>>> import numpy as np
>>> np.set_printoptions(suppress=True, linewidth=140)
>>> tidy = lambda a: np.round(a, 2) + 0
>>> J = np.loadtxt("block1.csv", delimiter=",")
>>> J
array([[ 0.36, -0.36,  0.6 , -1.32],
       [ 0.78, -0.78,  1.3 , -2.86],
       [ 0.06, -0.06,  0.1 , -0.22]])
>>> # rows and columns are dependent
>>> np.linalg.matrix_rank(J, rtol=0.1)
np.int64(1)
>>> np.argsort(-np.linalg.norm(J, axis=0).round(6), kind="stable")[:3]
array([3, 2, 0])
>>> other = np.array([[-5], [3], [4], [-9]])
>>> W2 = np.array([[2, 2, -2]])
>>> X = other @ W2
>>> X
array([[-10, -10,  10],
       [  6,   6,  -6],
       [  8,   8,  -8],
       [-18, -18,  18]])
>>> W = np.array([[2, 3, -9, 5, -4], [1, 4, -3, -9, -8], [-3, 1, 0, 3, -6]])
>>> beta = np.array([1, -1, 2, 1, -2])
>>> H = np.maximum(X @ W + beta, 0)
>>> (H > 0).astype(int)
array([[0, 0, 1, 1, 1],
       [1, 1, 0, 0, 0],
       [1, 1, 0, 0, 0],
       [0, 0, 1, 1, 1]])
>>> W2 = np.array([[1, -5], [-3, 0], [-4, 3], [-5, -1], [-1, 4]])
>>> H @ W2
array([[ -901,   527],
       [  -68,  -185],
       [  -92,  -245],
       [-1613,   951]])
>>> U, sig, Vh = np.linalg.svd(X)
>>> np.argmax(sig[:-1] / (sig[1:] + 1e-6)) + 1
np.int64(1)
>>> tidy(sig)
array([39.65,  0.  ,  0.  ])
>>> other = U[:, :1] @ np.diag(sig[:1]) @ Vh[:1]
>>> tidy(np.linalg.norm(X - other, 2)), tidy(sig[1])
(np.float64(0.0), np.float64(0.0))
>>> U, sig, Vh = np.linalg.svd(X)
>>> evecs = Vh[:(sig > 1e-8).sum()]
>>> rng = np.random.default_rng(102)
>>> vec = X[0] + -2 * X[3] + rng.integers(2) * np.eye(3)[2]
>>> vec
array([ 26.,  26., -26.])
>>> np.linalg.matrix_rank(np.vstack([X, vec]))
np.int64(1)
>>> np.argsort(-np.linalg.norm(X, axis=0).round(6), kind="stable")[:3]
array([0, 1, 2])
>>> [round(float(x), 2) for x in np.linalg.svd(X, compute_uv=False)[:3]]
[39.65, 0.0, 0.0]
>>> np.linalg.matrix_rank(X, rtol=0.1)
np.int64(1)
>>> E = np.array([[0, 1, 0, 1], [1, 0, 1, 0], [0, 1, 0, 1], [1, 0, 1, 0]])
>>> tidy(J @ np.linalg.pinv(J) @ J)
array([[ 0.36, -0.36,  0.6 , -1.32],
       [ 0.78, -0.78,  1.3 , -2.86],
       [ 0.06, -0.06,  0.1 , -0.22]])
>>> tidy(np.trace(np.linalg.pinv(J) @ J))
np.float64(1.0)
>>> try:
...     np.linalg.inv(J)
... except np.linalg.LinAlgError as e:
...     print(e)
... 
Last 2 dimensions of the array must be square
>>> np.linalg.lstsq(J[:-1].T, J[-1])[2]
np.int32(1)
>>> other = np.array([[2, 3, 2], [0, 1, 1]])
>>> W2 = np.kron(other, E)
>>> W2
array([[0, 2, 0, 2, 0, 3, 0, 3, 0, 2, 0, 2],
       [2, 0, 2, 0, 3, 0, 3, 0, 2, 0, 2, 0],
       [0, 2, 0, 2, 0, 3, 0, 3, 0, 2, 0, 2],
       [2, 0, 2, 0, 3, 0, 3, 0, 2, 0, 2, 0],
       [0, 0, 0, 0, 0, 1, 0, 1, 0, 1, 0, 1],
       [0, 0, 0, 0, 1, 0, 1, 0, 1, 0, 1, 0],
       [0, 0, 0, 0, 0, 1, 0, 1, 0, 1, 0, 1],
       [0, 0, 0, 0, 1, 0, 1, 0, 1, 0, 1, 0]])
>>> np.linalg.matrix_rank(W2)
np.int64(4)
>>> W2.shape
(8, 12)
>>> U, sig, Vh = np.linalg.svd(E)
>>> evecs = Vh[:(sig > 1e-8).sum()]
>>> vec = E[1] + -2 * E[0] + rng.integers(2) * np.eye(4)[0]
>>> vec
array([ 1., -2.,  1., -2.])
>>> np.linalg.matrix_rank(np.vstack([E, vec]))
np.int64(2)
>>> tidy(evecs.T @ evecs)
array([[0.5, 0. , 0.5, 0. ],
       [0. , 0.5, 0. , 0.5],
       [0.5, 0. , 0.5, 0. ],
       [0. , 0.5, 0. , 0.5]])
>>> np.allclose(evecs.T @ evecs @ vec, vec)
True
>>> tidy(np.linalg.norm(vec - evecs.T @ evecs @ vec))
np.float64(0.0)
